% python3 -q
>>> import numpy as np
>>> np.set_printoptions(precision=2, suppress=True, linewidth=140)
>>> rd = lambda a: np.round(a, 2) + 0
>>> X = np.tril(np.array([[2, -1, 1, 0, 2],
...     [0, -2, 2, 1, -2],
...     [-1, -1, -2, -1, -2],
...     [2, -1, 1, 0, -2],
...     [2, -1, 2, 2, 2]]), -1) + np.eye(5, dtype=int)
>>> X
array([[ 1,  0,  0,  0,  0],
       [ 0,  1,  0,  0,  0],
       [-1, -1,  1,  0,  0],
       [ 2, -1,  1,  1,  0],
       [ 2, -1,  2,  2,  1]])
>>> # triangular: eigenvalues sit on the diagonal
>>> Y = np.linalg.inv(X)
>>> rd(Y)
array([[ 1.,  0.,  0.,  0.,  0.],
       [ 0.,  1.,  0.,  0.,  0.],
       [ 1.,  1.,  1.,  0.,  0.],
       [-3.,  0., -1.,  1.,  0.],
       [ 2., -1.,  0., -2.,  1.]])
>>> rd(np.linalg.slogdet(X)[0])
np.float64(1.0)
>>> np.allclose(Y, X.T)
False
>>> Uu, sig, vt = np.linalg.svd(X, full_matrices=False)
>>> np.abs(Uu[:, 0]).round(6).argmax()
np.int64(4)
>>> np.allclose(Uu * sig @ vt, X)
True
>>> Uu.shape, sig.shape, vt.shape
((5, 5), (5,), (5, 5))
>>> rd(sig)
array([4.55, 1.96, 1.1 , 0.46, 0.22])
>>> t = np.radians(90)
>>> r_ = np.eye(5)
>>> r_[4, 4] = r_[1, 1] = np.cos(t)
>>> r_[4, 1], r_[1, 4] = -np.sin(t), np.sin(t)
>>> rd(r_)
array([[ 1.,  0.,  0.,  0.,  0.],
       [ 0.,  0.,  0.,  0.,  1.],
       [ 0.,  0.,  1.,  0.,  0.],
       [ 0.,  0.,  0.,  1.,  0.],
       [ 0., -1.,  0.,  0.,  0.]])
>>> Y = X @ r_.T
>>> np.abs(Y - X).max(axis=0)
array([0., 2., 0., 0., 1.])
>>> rd(Y)
array([[ 1.,  0.,  0.,  0.,  0.],
       [ 0.,  0.,  0.,  0., -1.],
       [-1.,  0.,  1.,  0.,  1.],
       [ 2.,  0.,  1.,  1.,  1.],
       [ 2.,  1.,  2.,  2.,  1.]])
>>> np.allclose(np.linalg.norm(X, axis=1), np.linalg.norm(Y, axis=1))
True
>>> np.allclose(X @ X.T, Y @ Y.T)
True
>>> feats = np.load("a.npy")
>>> feats
array([[-4,  0,  7,  0, -3,  0],
       [ 0,  1,  0,  0,  0, -8],
       [-1,  0, -5,  0, -3,  0],
       [ 0, -5,  0,  7,  0, -6],
       [ 5,  0, -2,  0,  6,  0],
       [ 0, -9,  0, -4,  0, -1]])
>>> # 2 groups of indices that never mix
>>> rd(np.linalg.det(feats))
np.float64(0.0)
>>> (np.linalg.matrix_power((feats != 0) + (feats.T != 0) + np.eye(6), 6) > 0).astype(int)
array([[1, 0, 1, 0, 1, 0],
       [0, 1, 0, 1, 0, 1],
       [1, 0, 1, 0, 1, 0],
       [0, 1, 0, 1, 0, 1],
       [1, 0, 1, 0, 1, 0],
       [0, 1, 0, 1, 0, 1]])
>>> np.flatnonzero(np.linalg.matrix_power((feats != 0) + (feats.T != 0) + np.eye(6), 6)[3])
array([1, 3, 5])
>>> rd(np.linalg.norm(feats, axis=0))
array([ 6.48, 10.34,  8.83,  8.06,  7.35, 10.05])
>>> rd(np.linalg.norm(feats[4], 1)), rd(np.linalg.norm(feats[4], np.inf))
(np.float64(13.0), np.float64(6.0))
>>> rd(np.linalg.norm(feats, 1)), rd(np.linalg.norm(feats, np.inf))
(np.float64(15.0), np.float64(18.0))
>>> rd(np.linalg.norm(feats, axis=1))
array([ 8.6 ,  8.06,  5.92, 10.49,  8.06,  9.9 ])
>>> rd(np.linalg.norm(feats, "nuc"))
np.float64(45.89)
>>> feats - feats[0]
array([[  0,   0,   0,   0,   0,   0],
       [  4,   1,  -7,   0,   3,  -8],
       [  3,   0, -12,   0,   0,   0],
       [  4,  -5,  -7,   7,   3,  -6],
       [  9,   0,  -9,   0,   9,   0],
       [  4,  -9,  -7,  -4,   3,  -1]])
>>> np.linalg.rank(feats)
Traceback (most recent call last):
  File "<python-input-37>", line 1, in <module>
    np.linalg.rank(feats)
    ^^^^^^^^^^^^^^
AttributeError: module 'numpy.linalg' has no attribute 'rank'
>>> rd(np.linalg.norm(feats))
np.float64(21.14)
>>> feats[6]
Traceback (most recent call last):
  File "<python-input-39>", line 1, in <module>
    feats[6]
    ~~~~~^^^
IndexError: index 6 is out of bounds for axis 0 with size 6
>>> feats[:, 6]
Traceback (most recent call last):
  File "<python-input-40>", line 1, in <module>
    feats[:, 6]
    ~~~~~^^^^^^
IndexError: index 6 is out of bounds for axis 1 with size 6
>>> np.abs(feats).max()
np.int64(9)
>>> feats.sum(axis=1)
array([  0,  -7,  -9,  -4,   9, -14])
>>> np.linalg.matrix_rank(feats, rtol=0.1)
np.int64(5)
>>> np.argsort(-np.linalg.norm(feats, axis=0).round(6), kind="stable")[:3]
array([1, 5, 2])
>>> rd(np.linalg.norm(feats, 2) / np.linalg.norm(feats))
np.float64(0.57)
>>> arr = np.loadtxt("x.csv", delimiter=",")
>>> arr
array([[5., 1., 0., 0.],
       [0., 5., 1., 0.],
       [0., 0., 5., 1.],
       [0., 0., 0., 5.]])
>>> # triangular
>>> rd(np.linalg.svd(arr, compute_uv=False))
array([5.83, 5.36, 4.75, 4.21])
>>> rd(np.linalg.norm(arr))
np.float64(10.15)
>>> arr.mean(axis=0)
array([1.25, 1.5 , 1.5 , 1.5 ])
>>> np.linalg.matrix_rank(arr)
np.int64(4)
>>> np.unravel_index(np.abs(arr).argmax(), arr.shape)
(np.int64(0), np.int64(0))
>>> arr.sum(axis=0)
array([5., 6., 6., 6.])
>>> np.zeros(4, 4)
Traceback (most recent call last):
  File "<python-input-55>", line 1, in <module>
    np.zeros(4, 4)
    ~~~~~~~~^^^^^^
TypeError: Cannot interpret '4' as a data type
>>> Y = arr / np.sqrt((arr ** 2).mean(axis=1, keepdims=True))
>>> np.linalg.matrix_rank(arr - arr.mean(axis=1, keepdims=True))
np.int64(3)
>>> rd(Y[0])
array([1.96, 0.39, 0.  , 0.  ])
>>> np.linalg.matrix_rank(Y) == np.linalg.matrix_rank(arr)
np.True_
>>> arr - arr.mean(axis=1, keepdims=True)
array([[ 3.5 , -0.5 , -1.5 , -1.5 ],
       [-1.5 ,  3.5 , -0.5 , -1.5 ],
       [-1.5 , -1.5 ,  3.5 , -0.5 ],
       [-1.25, -1.25, -1.25,  3.75]])
>>> Y = np.array([[0, 1, 2], [3, 0, 3]])
>>> basis = np.kron(Y, arr)
>>> basis.shape
(8, 12)
>>> rd(np.linalg.norm(basis, 2)), rd(np.linalg.norm(Y, 2) * np.linalg.norm(arr, 2))
(np.float64(26.29), np.float64(26.29))
>>> np.linalg.matrix_rank(basis)
np.int64(8)
>>> A = np.load("w.npy")
>>> rd(A)
array([[-0.83,  0.5 ,  0.17, -0.17],
       [ 0.5 ,  0.86, -0.05,  0.05],
       [ 0.17, -0.05,  0.98,  0.02],
       [-0.17,  0.05,  0.02,  0.98]])
>>> # keeps lengths
>>> proj = np.triu(np.array([[-3, -2, 1, 0], [-1, -2, -1, 0], [3, 0, -2, -3], [-3, 1, -3, -1]]), 1) + np.eye(4)
>>> Y = proj @ A @ np.linalg.inv(proj)
>>> rd(proj @ A - A @ proj)
array([[-0.83, -3.44,  2.41,  0.42],
       [-0.17,  1.05, -0.62, -0.15],
       [ 0.5 ,  0.2 , -0.26,  0.  ],
       [ 0.  , -0.33,  0.21,  0.05]])
>>> evals, evecs = np.linalg.eigh(A)
>>> x = np.array([0, 4, 5, 5])
>>> rd(evecs * np.abs(evals) @ evecs.T)
array([[1., 0., 0., 0.],
       [0., 1., 0., 0.],
       [0., 0., 1., 0.],
       [0., 0., 0., 1.]])
>>> rng = np.random.default_rng(82658)
>>> Y = A + rng.integers(-2, 3, (4, 3)) @ rng.integers(-2, 3, (3, 4))
>>> rd(Y)
array([[-1.83,  0.5 , -2.83,  3.83],
       [-2.5 ,  4.86, -3.05, -5.95],
       [ 2.17, -1.05,  1.98,  0.02],
       [-3.17,  3.05, -3.98, -1.02]])
>>> np.abs(Y - A).sum(axis=1)
array([ 8., 16.,  4., 12.])
>>> np.linalg.matrix_rank(Y - A, tol=1e-8)
np.int64(3)
>>> Q = A.astype(float).copy()
>>> for j in range(4):
...     Q[:, j] -= Q[:, :j] @ (Q[:, :j].T @ Q[:, j])
...     Q[:, j] /= np.linalg.norm(Q[:, j])
... 
>>> rd(Q)
array([[-0.83,  0.5 ,  0.17, -0.17],
       [ 0.5 ,  0.86, -0.05,  0.05],
       [ 0.17, -0.05,  0.98,  0.02],
       [-0.17,  0.05,  0.02,  0.98]])
>>> [round(float(np.linalg.det(Q[:i, :i])), 2) + 0 for i in range(1, 5)]
[-0.83, -0.97, -0.98, -1.0]
>>> try:
...     np.linalg.cholesky(Q)
... except np.linalg.LinAlgError as e:
...     print("failed:", e)
... 
failed: Matrix is not positive definite
>>> np.all(np.linalg.eigvalsh(Q) > 0)
np.False_
>>> W0 = np.load("test2.npy")
>>> W0
array([[  4,  -5,   1,   0],
       [  6,  -8,  -2,   5],
       [ 11, -11,   2,   5],
       [ 15, -10,   1,   3],
       [ 12,  -5,  -4,   0],
       [ 11,  -5,  -7,   2],
       [ 13,  -9, -12,   3],
       [ 16, -11,  -8,  -1],
       [ 14,  -6,  -4,   4],
       [ 13,  -8,  -3,   6]])
>>> t = np.radians(15)
>>> r_ = np.eye(4)
>>> r_[3, 3] = r_[2, 2] = np.cos(t)
>>> r_[3, 2], r_[2, 3] = -np.sin(t), np.sin(t)
>>> rd(r_)
array([[ 1.  ,  0.  ,  0.  ,  0.  ],
       [ 0.  ,  1.  ,  0.  ,  0.  ],
       [ 0.  ,  0.  ,  0.97,  0.26],
       [ 0.  ,  0.  , -0.26,  0.97]])
>>> Y = W0 @ r_.T
>>> rd(np.linalg.svd(W0, compute_uv=False)), rd(np.linalg.svd(Y, compute_uv=False))
(array([47.94, 13.05,  6.94,  5.56]), array([47.94, 13.05,  6.94,  5.56]))
>>> rd(np.linalg.det(r_)), rd(np.trace(r_))
(np.float64(1.0), np.float64(3.93))
>>> np.allclose(np.linalg.norm(W0, axis=1), np.linalg.norm(Y, axis=1))
True
>>> rd(np.abs(Y - W0).max(axis=0))
array([0.  , 0.  , 1.66, 3.  ])
>>> F = np.load("m.npy")
>>> F
array([[ 0., -3.],
       [-3.,  0.]])
>>> Y = np.linalg.inv(F)
>>> np.allclose(Y, F.T)
False
>>> rd(np.linalg.det(F) * Y)
array([[0., 3.],
       [3., 0.]])
>>> (np.abs(Y) > 1e-9).astype(int)
array([[0, 1],
       [1, 0]])
>>> rd(np.linalg.det(F) * np.linalg.det(Y))
np.float64(1.0)
>>> rd(Y)
array([[ 0.  , -0.33],
       [-0.33,  0.  ]])
